% python3 -q
>>> import numpy as np
>>> np.set_printoptions(precision=2, suppress=True, linewidth=160)
>>> A = np.loadtxt("layer19.csv", delimiter=",")
>>> A
array([[3., 0., 2., 0., 0., 0., 0., 0., 0.],
       [0., 3., 0., 2., 2., 0., 2., 0., 0.],
       [2., 0., 3., 0., 0., 0., 0., 0., 0.],
       [0., 2., 0., 3., 2., 0., 2., 0., 0.],
       [0., 2., 0., 2., 3., 0., 2., 0., 0.],
       [0., 0., 0., 0., 0., 3., 0., 2., 2.],
       [0., 2., 0., 2., 2., 0., 3., 0., 0.],
       [0., 0., 0., 0., 0., 2., 0., 3., 2.],
       [0., 0., 0., 0., 0., 2., 0., 2., 3.]])
>>> round(np.linalg.det(A), 2)
np.float64(315.0)
>>> np.flatnonzero(np.linalg.matrix_power((A != 0) + (A.T != 0) + np.eye(9), 9)[0])
array([0, 2])
>>> (np.linalg.matrix_power((A != 0) + (A.T != 0) + np.eye(9), 9) > 0).astype(int)
array([[1, 0, 1, 0, 0, 0, 0, 0, 0],
       [0, 1, 0, 1, 1, 0, 1, 0, 0],
       [1, 0, 1, 0, 0, 0, 0, 0, 0],
       [0, 1, 0, 1, 1, 0, 1, 0, 0],
       [0, 1, 0, 1, 1, 0, 1, 0, 0],
       [0, 0, 0, 0, 0, 1, 0, 1, 1],
       [0, 1, 0, 1, 1, 0, 1, 0, 0],
       [0, 0, 0, 0, 0, 1, 0, 1, 1],
       [0, 0, 0, 0, 0, 1, 0, 1, 1]])
>>> r0 = np.array([2, -2, 0, -1, 2, 0, 0, -1, -2])
>>> M2 = A + np.outer(r0, np.eye(9)[5])
>>> np.linalg.matrix_rank(np.linalg.inv(M2) - np.linalg.inv(A), tol=1e-8)
np.int64(1)
>>> X = np.load("sample12.npy")
>>> X
array([[ 1,  2,  2],
       [-1,  0,  0],
       [ 0,  1,  1],
       [-1,  0,  0],
       [ 4,  5,  5],
       [-2, -1, -1],
       [ 0,  1,  1],
       [ 4,  5,  5],
       [ 2,  3,  3],
       [ 4,  5,  5]])
>>> M2 = np.array([[8, -1], [-7, 2], [6, -7]])
>>> np.linalg.matrix_rank(np.vstack([X, M2.T]))
np.int64(3)
>>> np.einsum("ik,kj->ij", X, M2)
array([[  6, -11],
       [ -8,   1],
       [ -1,  -5],
       [ -8,   1],
       [ 27, -29],
       [-15,   7],
       [ -1,  -5],
       [ 27, -29],
       [ 13, -17],
       [ 27, -29]])
>>> np.einsum("ik,kj->ji", X, M2)
array([[  6,  -8,  -1,  -8,  27, -15,  -1,  27,  13,  27],
       [-11,   1,  -5,   1, -29,   7,  -5, -29, -17, -29]])
>>> M2.T @ X.T
array([[  6,  -8,  -1,  -8,  27, -15,  -1,  27,  13,  27],
       [-11,   1,  -5,   1, -29,   7,  -5, -29, -17, -29]])
>>> np.einsum("ij,ij->i", X, X)
array([ 9,  1,  2,  1, 66,  6,  2, 66, 22, 66])
>>> np.linalg.matrix_rank(X @ M2)
np.int64(2)
>>> np.einsum("ij->j", X)
array([11, 21, 21])
>>> feats = np.loadtxt("out11.csv", delimiter=",")
>>> feats
array([[ -3.,   6.,   2.],
       [  5.,  12.,  -4.],
       [  6.,  14.,  -4.],
       [ -1.,  12.,  -6.],
       [ -5.,   6., -14.],
       [ -7.,  -3., -13.],
       [ -7., -11.,  -6.],
       [  0.,  -7., -15.],
       [ -4.,  -9., -21.],
       [ -8., -17., -24.],
       [-16., -12., -29.],
       [-19., -13., -34.],
       [-28., -16., -25.],
       [-26., -10., -31.],
       [-27.,  -8., -38.],
       [-25., -15., -39.],
       [-30., -17., -41.],
       [-27., -10., -38.]])
>>> M2 = np.c_[feats[:, :1] @ np.array([[3]]), np.array([2, 0, 2, 1, 0, 1, 2, 0, 2, 2, 0, 1, 1, 2, 1, 1, 0, 0])]
>>> M2
array([[ -9.,   2.],
       [ 15.,   0.],
       [ 18.,   2.],
       [ -3.,   1.],
       [-15.,   0.],
       [-21.,   1.],
       [-21.,   2.],
       [  0.,   0.],
       [-12.,   2.],
       [-24.,   2.],
       [-48.,   0.],
       [-57.,   1.],
       [-84.,   1.],
       [-78.,   2.],
       [-81.,   1.],
       [-75.,   1.],
       [-90.,   0.],
       [-81.,   0.]])
>>> np.round(np.linalg.lstsq(feats, M2[:, 0])[0], 2) + 0
array([3., 0., 0.])
